In [1]: import numpy as np

In [2]: import numpy.linalg as la

In [3]: np.set_printoptions(precision=1, suppress=True, linewidth=140)

In [4]: rd = lambda a: np.round(a, 1) + 0

In [5]: E = np.array([[5.0, 0.0, 0.0], [0.0, 5.0, 0.0], [0.0, 0.0, 5.0]])

In [6]: E
Out[6]: 
array([[5., 0., 0.],
       [0., 5., 0.],
       [0., 0., 5.]])

In [7]: ev, vecs = la.eigh(E)

In [8]: x0 = np.array([2, 1, 0])

In [9]: np.abs(E).sum(axis=1).max(), np.abs(ev).max()
Out[9]: (np.float64(5.0), np.float64(5.0))

In [10]: rd(la.eigvalsh(E[1:, 1:]))
Out[10]: array([5., 5.])

In [11]: rd(vecs * np.sqrt(ev) @ vecs.T)
Out[11]: 
array([[2.2, 0. , 0. ],
       [0. , 2.2, 0. ],
       [0. , 0. , 2.2]])

In [12]: t = np.radians(72)

In [13]: R = np.eye(3)

In [14]: R[2, 2] = R[0, 0] = np.cos(t)

In [15]: R[2, 0], R[0, 2] = -np.sin(t), np.sin(t)

In [16]: rd(R)
Out[16]: 
array([[ 0.3,  0. ,  1. ],
       [ 0. ,  1. ,  0. ],
       [-1. ,  0. ,  0.3]])

In [17]: M2 = E @ R.T

In [18]: print(np.allclose(E @ E.T, M2 @ M2.T))
True

In [19]: rd(la.det(R)), rd(np.trace(R))
Out[19]: (np.float64(1.0), np.float64(1.6))

In [20]: rd(M2)
Out[20]: 
array([[ 1.5,  0. , -4.8],
       [ 0. ,  5. ,  0. ],
       [ 4.8,  0. ,  1.5]])

In [21]: np.allclose(la.norm(E, axis=1), la.norm(M2, axis=1))
Out[21]: True

In [22]: x0 = np.array([2, 0, 1])

In [23]: h = np.maximum(M2 @ x0, 0)

In [24]: print(rd(h))
[ 0.   0.  11.1]

In [25]: np.flatnonzero(h > 1e-9)
Out[25]: array([2])

In [26]: rd(np.tanh(M2 @ x0))
Out[26]: array([-0.9,  0. ,  1. ])

In [27]: rd(np.maximum(M2 @ x0, 0) - np.maximum(-M2 @ x0, 0))
Out[27]: array([-1.7,  0. , 11.1])

In [28]: rd(M2.T @ h)
Out[28]: array([52.6,  0. , 17.1])

In [29]: np.poly(E)
Out[29]: array([   1.,  -15.,   75., -125.])

In [30]: rd(la.eigvals(E).sum().real)
Out[30]: np.float64(15.0)

In [31]: rd(la.eigvals(E))
Out[31]: array([5., 5., 5.])

In [32]: np.einsum("ii->", E)
Out[32]: np.float64(15.0)

In [33]: print(np.fft.fft(E[0]))
[5.+0.j 5.+0.j 5.+0.j]

In [34]: np.sort(np.abs(np.fft.fft(E[0]))), rd(np.sort(la.svd(E, compute_uv=False)))
Out[34]: (array([5., 5., 5.]), array([5., 5., 5.]))

In [35]: data, _ = la.qr(np.array([[0.5, 1.5, 1.0, 0.5, -2.6],
    ...:     [-0.9, 0.8, -0.9, 0.6, 1.7],
    ...:     [0.6, 0.1, 0.5, 0.7, 0.2],
    ...:     [0.9, 0.4, 0.4, -0.4, 0.4],
    ...:     [1.0, -0.8, 0.5, 0.3, 0.0]]))

In [36]: rd(data)
Out[36]: 
array([[-0.3, -0.8,  0.4,  0.1,  0.3],
       [ 0.5, -0.4, -0.6,  0.5,  0.2],
       [-0.3, -0.1,  0. ,  0.6, -0.7],
       [-0.5, -0.3, -0.7, -0.5, -0.1],
       [-0.6,  0.4, -0.2,  0.4,  0.6]])

In [37]: rd(la.pinv(data))
Out[37]: 
array([[-0.3,  0.5, -0.3, -0.5, -0.6],
       [-0.8, -0.4, -0.1, -0.3,  0.4],
       [ 0.4, -0.6,  0. , -0.7, -0.2],
       [ 0.1,  0.5,  0.6, -0.5,  0.4],
       [ 0.3,  0.2, -0.7, -0.1,  0.6]])

In [38]: rd(data[:, 0] @ data[:, 1])
Out[38]: np.float64(0.0)

In [39]: rd(data @ data.T)
Out[39]: 
array([[1., 0., 0., 0., 0.],
       [0., 1., 0., 0., 0.],
       [0., 0., 1., 0., 0.],
       [0., 0., 0., 1., 0.],
       [0., 0., 0., 0., 1.]])

In [40]: rd(la.norm(data, axis=0))
Out[40]: array([1., 1., 1., 1., 1.])

In [41]: rd(data.T @ data)
Out[41]: 
array([[1., 0., 0., 0., 0.],
       [0., 1., 0., 0., 0.],
       [0., 0., 1., 0., 0.],
       [0., 0., 0., 1., 0.],
       [0., 0., 0., 0., 1.]])

In [42]: rd(la.norm(data[4] - data[1]))
Out[42]: np.float64(1.4)

In [43]: rd(la.norm(data) ** 2 / la.norm(data, 2) ** 2)
Out[43]: np.float64(5.0)

In [44]: rd(la.norm(data, axis=1))
Out[44]: array([1., 1., 1., 1., 1.])

In [45]: rd(la.norm(data[4], 1)), rd(la.norm(data[4], np.inf))
Out[45]: (np.float64(2.1), np.float64(0.6))

In [46]: la.norm(data, axis=1).argmax()
Out[46]: np.int64(0)

In [47]: proj = np.triu(np.array([[-3, -2, -2, -1, 3],
    ...:     [1, 0, 1, 2, -3],
    ...:     [3, 0, -2, 1, 2],
    ...:     [-2, 0, 3, -1, -3],
    ...:     [-2, -1, -1, -1, -3]]), 1) + np.eye(5)

In [48]: M2 = proj @ data @ la.inv(proj)

In [49]: rd(proj @ data - data @ proj)
Out[49]: 
array([[-1.5,  1.7,  1.6,  0.6,  0.8],
       [ 0.3, -0.7,  0.6,  0.2, -2.8],
       [-1.6, -0.2, -1.6,  0.2,  3.6],
       [ 1.7, -2.1, -0.2, -0.6, -1.2],
       [ 0. , -1.1, -1.5, -1.1,  4.4]])

In [50]: rd(M2)
Out[50]: 
array([[ -1.8,  -2.1,   0.3,   1.9,   7.1],
       [  0.8,  -0.4,   0.6,  -0.2,  -8.2],
       [ -1.9,  -3.5,  -1.4,   7.4,  20.7],
       [  1.2,   1. ,   1.2,  -3.8, -16.2],
       [ -0.6,  -0.8,  -0.5,   1.9,   6.8]])

In [51]: rd(la.det(M2))
Out[51]: np.float64(1.0)

In [52]: rd(np.poly(M2))
Out[52]: array([ 1. ,  0.5,  0.8, -0.8, -0.5, -1. ])

In [53]: x0 = np.array([2, 2, 1, -1, 1])

In [54]: h = np.maximum(data @ x0, 0)

In [55]: np.maximum(data @ (3 * x0), 0)
Out[55]: array([0., 0., 0., 0., 0.])

In [56]: print(np.flatnonzero(h > 1e-9))
[]

In [57]: data.T @ h
Out[57]: array([0., 0., 0., 0., 0.])

In [58]: f, r1 = data[0], data[1]

In [59]: rd(f @ r1)
Out[59]: np.float64(0.0)

In [60]: rd(f @ f)
Out[60]: np.float64(1.0)

In [61]: p = (f @ r1) / (f @ f) * f

In [62]: rd(p)
Out[62]: array([0., 0., 0., 0., 0.])

In [63]: rd(r1 - p)
Out[63]: array([ 0.5, -0.4, -0.6,  0.5,  0.2])

In [64]: rd(np.outer(f, r1))
Out[64]: 
array([[-0.1,  0.1,  0.2, -0.1, -0.1],
       [-0.4,  0.3,  0.5, -0.4, -0.2],
       [ 0.2, -0.2, -0.3,  0.2,  0.1],
       [ 0. ,  0. ,  0. ,  0. ,  0. ],
       [ 0.1, -0.1, -0.2,  0.1,  0.1]])

In [65]: rd(la.norm(f + r1) ** 2 + la.norm(f - r1) ** 2)
Out[65]: np.float64(4.0)

In [66]: M = np.load("w.npy")

In [67]: M
Out[67]: 
array([[ 3, -1,  0],
       [ 2,  2,  2],
       [ 1,  1, 10]])

In [68]: proj = np.triu(np.array([[-2, 3, -2], [5, 0, -2], [-5, 5, -2]]), 1) + np.eye(3)

In [69]: M2 = proj @ M @ la.inv(proj)

In [70]: proj @ M - M @ proj
Out[70]: 
array([[  4.,  -5., -10.],
       [ -2.,  -8., -12.],
       [  0.,  -3.,   4.]])

In [71]: M2
Out[71]: 
array([[  7., -18., -36.],
       [  0.,   0., -18.],
       [  1.,  -2.,   8.]])

In [72]: print(rd(la.det(M2[::-1])))
-72.0

In [73]: print(rd(np.poly(M2)))
[  1. -15.  56. -72.]

In [74]: np.kron(np.eye(2, dtype=int), M2)
Out[74]: 
array([[  7., -18., -36.,   0.,  -0.,  -0.],
       [  0.,   0., -18.,   0.,   0.,  -0.],
       [  1.,  -2.,   8.,   0.,  -0.,   0.],
       [  0.,  -0.,  -0.,   7., -18., -36.],
       [  0.,   0.,  -0.,   0.,   0., -18.],
       [  0.,  -0.,   0.,   1.,  -2.,   8.]])

In [75]: rd(la.det(M2.T))
Out[75]: np.float64(72.0)

In [76]: np.einsum("ii->", M2)
Out[76]: np.float64(15.0)

In [77]: W0 = np.load("block17.npy")

In [78]: rd(W0)
Out[78]: 
array([[-0.2,  0.8, -0.2, -0.6,  0.3],
       [-0.8, -0.3,  0.1, -0.4, -0.3],
       [-0.1,  0.5, -0.2,  0.3, -0.8],
       [ 0.4, -0.3, -0.6, -0.5, -0.3],
       [-0.4, -0.1, -0.8,  0.4,  0.3]])

In [79]: # columns are unit length and at right angles

In [80]: M2 = la.inv(W0)

In [81]: rd(la.cond(W0))
Out[81]: np.float64(1.0)

In [82]: (np.abs(M2) > 1e-9).astype(int)
Out[82]: 
array([[1, 1, 1, 1, 1],
       [1, 1, 1, 1, 1],
       [1, 1, 1, 1, 1],
       [1, 1, 1, 1, 1],
       [1, 1, 1, 1, 1]])

In [83]: rd(M2)
Out[83]: 
array([[-0.2, -0.8, -0.1,  0.4, -0.4],
       [ 0.8, -0.3,  0.5, -0.3, -0.1],
       [-0.2,  0.1, -0.2, -0.6, -0.8],
       [-0.6, -0.4,  0.3, -0.5,  0.4],
       [ 0.3, -0.3, -0.8, -0.3,  0.3]])

In [84]: np.allclose(M2, W0.T)
Out[84]: True

In [85]: rd(la.det(W0) * la.det(M2))
Out[85]: np.float64(1.0)

In [86]: print(rd(la.slogdet(W0)[0]))
1.0

In [87]: rd(W0 @ M2)
Out[87]: 
array([[1., 0., 0., 0., 0.],
       [0., 1., 0., 0., 0.],
       [0., 0., 1., 0., 0.],
       [0., 0., 0., 1., 0.],
       [0., 0., 0., 0., 1.]])

In [88]: rd(la.inv(M2))
Out[88]: 
array([[-0.2,  0.8, -0.2, -0.6,  0.3],
       [-0.8, -0.3,  0.1, -0.4, -0.3],
       [-0.1,  0.5, -0.2,  0.3, -0.8],
       [ 0.4, -0.3, -0.6, -0.5, -0.3],
       [-0.4, -0.1, -0.8,  0.4,  0.3]])

In [89]: print(rd(la.svd(W0, compute_uv=False)))
[1. 1. 1. 1. 1.]

In [90]: rd(W0[:, 4] @ W0[:, 3])
Out[90]: np.float64(0.0)

In [91]: rd(la.pinv(W0))
Out[91]: 
array([[-0.2, -0.8, -0.1,  0.4, -0.4],
       [ 0.8, -0.3,  0.5, -0.3, -0.1],
       [-0.2,  0.1, -0.2, -0.6, -0.8],
       [-0.6, -0.4,  0.3, -0.5,  0.4],
       [ 0.3, -0.3, -0.8, -0.3,  0.3]])

In [92]: x0 = np.array([5, 5, 9, 4, 8])

In [93]: h = np.maximum(W0 @ x0, 0)

In [94]: rd(np.maximum(W0 @ x0, 0) - np.maximum(-W0 @ x0, 0))
Out[94]: array([ 1.5, -8.2, -5.1, -9.5, -5. ])

In [95]: rd(h)
Out[95]: array([1.5, 0. , 0. , 0. , 0. ])

In [96]: rd(np.tanh(W0 @ x0))
Out[96]: array([ 0.9, -1. , -1. , -1. , -1. ])

In [97]: rd(W0.T @ h)
Out[97]: array([-0.2,  1.1, -0.2, -0.8,  0.4])

In [98]: rd(W0 * (h > 1e-9)[:, None])
Out[98]: 
array([[-0.2,  0.8, -0.2, -0.6,  0.3],
       [ 0. ,  0. ,  0. ,  0. ,  0. ],
       [ 0. ,  0. ,  0. ,  0. ,  0. ],
       [ 0. ,  0. ,  0. ,  0. ,  0. ],
       [ 0. ,  0. ,  0. ,  0. ,  0. ]])

In [99]: print(rd(np.maximum(W0 @ (3 * x0), 0)))
[4.5 0.  0.  0.  0. ]

In [100]: x0 = np.array([1, -3, -2, 0, -2])

In [101]: 5 - la.matrix_rank(W0 - np.eye(5), tol=1e-8)
Out[101]: np.int64(1)

In [102]: rd(W0.T @ (W0 @ x0))
Out[102]: array([ 1., -3., -2.,  0., -2.])

In [103]: K = np.load("x.npy")

In [104]: K
Out[104]: 
array([[3., 1., 1., 1., 1., 1., 1.],
       [1., 3., 1., 1., 1., 1., 1.],
       [1., 1., 3., 1., 1., 1., 1.],
       [1., 1., 1., 3., 1., 1., 1.],
       [1., 1., 1., 1., 3., 1., 1.],
       [1., 1., 1., 1., 1., 3., 1.],
       [1., 1., 1., 1., 1., 1., 3.]])

In [105]: # symmetric

In [106]: x0 = np.array([2, 1, 2, -1, 3, 1, -3])

In [107]: print(K @ (2 * x0))
[18. 14. 18.  6. 22. 14. -2.]

In [108]: K @ x0
Out[108]: array([ 9.,  7.,  9.,  3., 11.,  7., -1.])

In [109]: K @ np.ones(7)
Out[109]: array([9., 9., 9., 9., 9., 9., 9.])

In [110]: Q, vecs = la.qr(K[:, :1])[0], la.qr(K[:, 1:])[0]

In [111]: sigma = la.svd(Q.T @ vecs, compute_uv=False)

In [112]: rd(sigma)
Out[112]: array([0.8])

In [113]: rd(la.norm(Q @ Q.T - vecs @ vecs.T, 2))
Out[113]: np.float64(1.0)

In [114]: (sigma > 0.9).sum()
Out[114]: np.int64(0)

In [115]: np.allclose(M, M.T)
Out[115]: False

In [116]: np.trace(M)
Out[116]: np.int64(15)

In [117]: print(rd(np.abs(la.eigvals(M)).max()))
10.2

In [118]: rd(la.det(M))
Out[118]: np.float64(72.0)

In [119]: A = np.load("case1.npy")

In [120]: A
Out[120]: 
array([[ -0.5,   2. ],
       [ -0.4, -10.5]])

In [121]: # row 1 dominates

In [122]: x0 = np.ones(7)

In [123]: for _ in range(4):
     ...:     x0 = K @ x0
     ...:     x0 /= la.norm(x0)
     ...:     print(round(x0 @ K @ x0, 1))
     ...: 
9.0
9.0
9.0
9.0

In [124]: rd(x0)
Out[124]: array([0.4, 0.4, 0.4, 0.4, 0.4, 0.4, 0.4])

In [125]: rd(la.eigvalsh(K)[-1])
Out[125]: np.float64(9.0)
